>>> import numpy as np
>>> from numpy import linalg as LA
>>> np.set_printoptions(suppress=True, linewidth=160)
>>> feats = np.array([[2, 3, 2, 2, 3, 2, 3, 3, 3, 3, 3, 3, 1],
...     [2, 2, 0, 1, 3, 1, 0, 0, 3, 0, 2, 3, 0],
...     [1, 0, 3, 1, 1, 2, 1, 2, 0, 3, 1, 2, 0],
...     [1, 0, 2, 0, 1, 1, 2, 2, 2, 2, 1, 0, 1],
...     [1, 0, 2, 0, 1, 1, 0, 3, 1, 2, 2, 3, 0],
...     [2, 1, 0, 1, 0, 2, 1, 2, 0, 2, 0, 1, 0],
...     [2, 0, 3, 3, 2, 3, 1, 3, 0, 3, 0, 2, 2],
...     [3, 1, 3, 1, 1, 0, 1, 3, 0, 3, 0, 3, 3]])
>>> feats[-1] = feats[0] + 2 * feats[1]
>>> feats
array([[2, 3, 2, 2, 3, 2, 3, 3, 3, 3, 3, 3, 1],
       [2, 2, 0, 1, 3, 1, 0, 0, 3, 0, 2, 3, 0],
       [1, 0, 3, 1, 1, 2, 1, 2, 0, 3, 1, 2, 0],
       [1, 0, 2, 0, 1, 1, 2, 2, 2, 2, 1, 0, 1],
       [1, 0, 2, 0, 1, 1, 0, 3, 1, 2, 2, 3, 0],
       [2, 1, 0, 1, 0, 2, 1, 2, 0, 2, 0, 1, 0],
       [2, 0, 3, 3, 2, 3, 1, 3, 0, 3, 0, 2, 2],
       [6, 7, 2, 4, 9, 4, 3, 3, 9, 3, 7, 9, 1]])
>>> left, sigma, Vh = LA.svd(feats)
>>> V = Vh[:(sigma > 1e-8).sum()]
>>> rng = np.random.default_rng(1)
>>> x = feats[3] + 5 * feats[5] + rng.integers(2) * np.eye(13)[9]
>>> x
array([11.,  5.,  2.,  5.,  1., 11.,  7., 12.,  2., 12.,  1.,  5.,  1.])
>>> np.allclose(V.T @ V @ x, x)
True
>>> LA.matrix_rank(np.vstack([feats, x]))
np.int64(7)
>>> np.allclose(feats[:-1].T @ LA.lstsq(feats[:-1].T, feats[-1])[0], feats[-1])
True
>>> np.round(feats @ LA.pinv(feats) @ feats, 2) + 0
array([[2., 3., 2., 2., 3., 2., 3., 3., 3., 3., 3., 3., 1.],
       [2., 2., 0., 1., 3., 1., 0., 0., 3., 0., 2., 3., 0.],
       [1., 0., 3., 1., 1., 2., 1., 2., 0., 3., 1., 2., 0.],
       [1., 0., 2., 0., 1., 1., 2., 2., 2., 2., 1., 0., 1.],
       [1., 0., 2., 0., 1., 1., 0., 3., 1., 2., 2., 3., 0.],
       [2., 1., 0., 1., 0., 2., 1., 2., 0., 2., 0., 1., 0.],
       [2., 0., 3., 3., 2., 3., 1., 3., 0., 3., 0., 2., 2.],
       [6., 7., 2., 4., 9., 4., 3., 3., 9., 3., 7., 9., 1.]])
>>> LA.lstsq(feats[:-1].T, feats[-1])[2]
np.int32(7)
>>> round(float(np.trace(LA.pinv(feats) @ feats)), 2)
7.0
